% python3 -q
>>> import numpy as np
>>> import numpy.linalg as la
>>> np.set_printoptions(precision=2, suppress=True, linewidth=100, legacy="1.25")
>>> W0 = np.load("block1.npy")
>>> W0
array([[-1.77, -1.81, -0.51,  0.87,  0.12,  1.03, -1.9 ,  2.44, -0.58,  0.03],
       [-0.1 ,  0.09,  0.27,  0.07, -0.16,  0.13, -0.2 ,  0.3 , -0.32,  0.37],
       [-0.85, -1.31, -0.93,  0.37,  0.44,  0.33, -0.7 ,  0.8 ,  0.38, -0.83],
       [-4.07, -3.89, -0.75,  2.03,  0.04,  2.47, -4.5 ,  5.84, -1.74,  0.59],
       [ 0.4 ,  0.47,  0.21, -0.19, -0.08, -0.21,  0.4 , -0.5 ,  0.04,  0.11],
       [-1.36, -0.27,  1.35,  0.79, -0.88,  1.21, -2.  ,  2.82, -2.12,  2.17],
       [-1.63, -0.94,  0.66,  0.88, -0.52,  1.22, -2.1 ,  2.86, -1.62,  1.42],
       [ 1.66,  1.66,  0.42, -0.82, -0.08, -0.98,  1.8 , -2.32,  0.6 , -0.1 ],
       [ 0.88,  0.37, -0.57, -0.49,  0.4 , -0.71,  1.2 , -1.66,  1.08, -1.03],
       [ 0.13, -1.03, -1.77, -0.19,  1.  , -0.51,  0.7 , -1.16,  1.78, -2.23]])
>>> np.allclose(W0 @ W0.T, W0.T @ W0)
False
>>> round(la.det(W0), 2)
-0.0
>>> round(np.abs(la.eigvals(W0)).max(), 2)
3.16
>>> vec = np.array([-1, 1, 0, -2, 2, 2, -1, 2, 0, -2])
>>> h1 = np.maximum(W0 @ vec, 0)
>>> np.tanh(W0 @ vec)
array([ 1.  ,  0.05,  1.  ,  1.  , -0.94,  1.  ,  1.  , -1.  , -0.99,  0.93])
>>> np.maximum(W0 @ (3 * vec), 0)
array([21.72,  0.15, 12.9 , 48.42,  0.  , 10.41, 15.93,  0.  ,  0.  ,  4.92])
>>> np.flatnonzero(h1 > 1e-9)
array([0, 1, 2, 3, 5, 6, 9])
>>> np.maximum(W0 @ vec, 0) - np.maximum(-W0 @ vec, 0)
array([ 7.24,  0.05,  4.3 , 16.14, -1.75,  3.47,  5.31, -6.72, -2.61,  1.64])
>>> W0 * (h1 > 1e-9)[:, None]
array([[-1.77, -1.81, -0.51,  0.87,  0.12,  1.03, -1.9 ,  2.44, -0.58,  0.03],
       [-0.1 ,  0.09,  0.27,  0.07, -0.16,  0.13, -0.2 ,  0.3 , -0.32,  0.37],
       [-0.85, -1.31, -0.93,  0.37,  0.44,  0.33, -0.7 ,  0.8 ,  0.38, -0.83],
       [-4.07, -3.89, -0.75,  2.03,  0.04,  2.47, -4.5 ,  5.84, -1.74,  0.59],
       [ 0.  ,  0.  ,  0.  , -0.  , -0.  , -0.  ,  0.  , -0.  ,  0.  ,  0.  ],
       [-1.36, -0.27,  1.35,  0.79, -0.88,  1.21, -2.  ,  2.82, -2.12,  2.17],
       [-1.63, -0.94,  0.66,  0.88, -0.52,  1.22, -2.1 ,  2.86, -1.62,  1.42],
       [ 0.  ,  0.  ,  0.  , -0.  , -0.  , -0.  ,  0.  , -0.  ,  0.  , -0.  ],
       [ 0.  ,  0.  , -0.  , -0.  ,  0.  , -0.  ,  0.  , -0.  ,  0.  , -0.  ],
       [ 0.13, -1.03, -1.77, -0.19,  1.  , -0.51,  0.7 , -1.16,  1.78, -2.23]])
>>> rng = np.random.default_rng(438)
>>> z = rng.permutation(10)
>>> z
array([6, 0, 4, 7, 9, 5, 8, 3, 2, 1])
>>> other = W0[z][:, z]
>>> np.allclose(other, W0)
False
>>> np.trace(other)
-5.02
>>> ang = np.radians(15)
>>> Rm = np.eye(10)
>>> Rm[3, 3] = Rm[9, 9] = np.cos(ang)
>>> Rm[3, 9], Rm[9, 3] = -np.sin(ang), np.sin(ang)
>>> Rm
array([[ 1.  ,  0.  ,  0.  ,  0.  ,  0.  ,  0.  ,  0.  ,  0.  ,  0.  ,  0.  ],
       [ 0.  ,  1.  ,  0.  ,  0.  ,  0.  ,  0.  ,  0.  ,  0.  ,  0.  ,  0.  ],
       [ 0.  ,  0.  ,  1.  ,  0.  ,  0.  ,  0.  ,  0.  ,  0.  ,  0.  ,  0.  ],
       [ 0.  ,  0.  ,  0.  ,  0.97,  0.  ,  0.  ,  0.  ,  0.  ,  0.  , -0.26],
       [ 0.  ,  0.  ,  0.  ,  0.  ,  1.  ,  0.  ,  0.  ,  0.  ,  0.  ,  0.  ],
       [ 0.  ,  0.  ,  0.  ,  0.  ,  0.  ,  1.  ,  0.  ,  0.  ,  0.  ,  0.  ],
       [ 0.  ,  0.  ,  0.  ,  0.  ,  0.  ,  0.  ,  1.  ,  0.  ,  0.  ,  0.  ],
       [ 0.  ,  0.  ,  0.  ,  0.  ,  0.  ,  0.  ,  0.  ,  1.  ,  0.  ,  0.  ],
       [ 0.  ,  0.  ,  0.  ,  0.  ,  0.  ,  0.  ,  0.  ,  0.  ,  1.  ,  0.  ],
       [ 0.  ,  0.  ,  0.  ,  0.26,  0.  ,  0.  ,  0.  ,  0.  ,  0.  ,  0.97]])
>>> other = W0 @ Rm.T
>>> np.abs(other - W0).max(axis=0)
array([0.  , 0.  , 0.  , 0.59, 0.  , 0.  , 0.  , 0.  , 0.  , 0.51])
>>> np.allclose(la.norm(W0, axis=1), la.norm(other, axis=1))
True
>>> np.round(la.svd(W0, compute_uv=False), 2) + 0, np.round(la.svd(other, compute_uv=False), 2) + 0
(array([13.66,  5.58,  0.  ,  0.  ,  0.  ,  0.  ,  0.  ,  0.  ,  0.  ,  0.  ]), array([13.66,  5.58,  0.  ,  0.  ,  0.  ,  0.  ,  0.  ,  0.  ,  0.  ,  0.  ]))
>>> rank = la.matrix_rank(W0)
>>> rank
2
>>> ns = la.svd(W0)[2][rank:].T
>>> np.round(ns @ ns.T, 2) + 0
array([[ 0.83, -0.19, -0.07,  0.08,  0.02,  0.09, -0.18,  0.23, -0.03, -0.03],
       [-0.19,  0.7 , -0.22,  0.08,  0.1 ,  0.07, -0.15,  0.17,  0.1 , -0.2 ],
       [-0.07, -0.22,  0.75,  0.02,  0.13, -0.01, -0.01, -0.02,  0.19, -0.28],
       [ 0.08,  0.08,  0.02,  0.96,  0.  , -0.05,  0.09, -0.12,  0.03, -0.01],
       [ 0.02,  0.1 ,  0.13,  0.  ,  0.93,  0.02, -0.01,  0.03, -0.11,  0.15],
       [ 0.09,  0.07, -0.01, -0.05,  0.02,  0.94,  0.11, -0.15,  0.07, -0.05],
       [-0.18, -0.15, -0.01,  0.09, -0.01,  0.11,  0.8 ,  0.27, -0.1 ,  0.06],
       [ 0.23,  0.17, -0.02, -0.12,  0.03, -0.15,  0.27,  0.64,  0.16, -0.11],
       [-0.03,  0.1 ,  0.19,  0.03, -0.11,  0.07, -0.1 ,  0.16,  0.79,  0.25],
       [-0.03, -0.2 , -0.28, -0.01,  0.15, -0.05,  0.06, -0.11,  0.25,  0.67]])
>>> [int(la.matrix_rank(W0[:, :j + 1])) for j in range(10)]
[1, 2, 2, 2, 2, 2, 2, 2, 2, 2]
>>> K = np.array([[0.4, 0.2, -0.3, -0.6],
...     [0.8, 0.3, 0.2, -0.8],
...     [-0.4, 1.3, 0.7, -0.2],
...     [1.0, -0.1, 1.6, -0.7],
...     [0.7, 1.3, 0.8, 1.3],
...     [1.6, 0.1, -0.5, -0.9],
...     [0.5, 0.7, 0.8, 0.4],
...     [0.2, 0.4, 3.4, 0.2],
...     [0.5, -0.1, 0.5, -0.1],
...     [-1.5, -0.8, 0.3, -1.0]])
>>> K
array([[ 0.4,  0.2, -0.3, -0.6],
       [ 0.8,  0.3,  0.2, -0.8],
       [-0.4,  1.3,  0.7, -0.2],
       [ 1. , -0.1,  1.6, -0.7],
       [ 0.7,  1.3,  0.8,  1.3],
       [ 1.6,  0.1, -0.5, -0.9],
       [ 0.5,  0.7,  0.8,  0.4],
       [ 0.2,  0.4,  3.4,  0.2],
       [ 0.5, -0.1,  0.5, -0.1],
       [-1.5, -0.8,  0.3, -1. ]])
>>> D = la.norm(K[:, None] - K[None], axis=-1)
>>> np.unravel_index(D.round(6).argmax(), D.shape)
(5, 7)
>>> D[:5, :5]
array([[0.  , 0.68, 1.73, 2.02, 2.47],
       [0.68, 0.  , 1.75, 1.47, 2.4 ],
       [1.73, 1.75, 0.  , 2.23, 1.86],
       [2.02, 1.47, 2.23, 0.  , 2.59],
       [2.47, 2.4 , 1.86, 2.59, 0.  ]])
>>> D[3].round(6).argsort(kind="stable")[:4]
array([3, 8, 1, 6])
>>> np.flatnonzero(D[3] < D.mean() / 2)
array([3])
>>> D[3]
array([2.02, 1.47, 2.23, 0.  , 2.59, 2.2 , 1.66, 2.22, 1.35, 2.92])
>>> D.mean(axis=1).argmax()
7
>>> (D + 1e9 * np.eye(10)).round(6).argmin(axis=1)
array([1, 0, 6, 8, 6, 1, 8, 3, 1, 0])
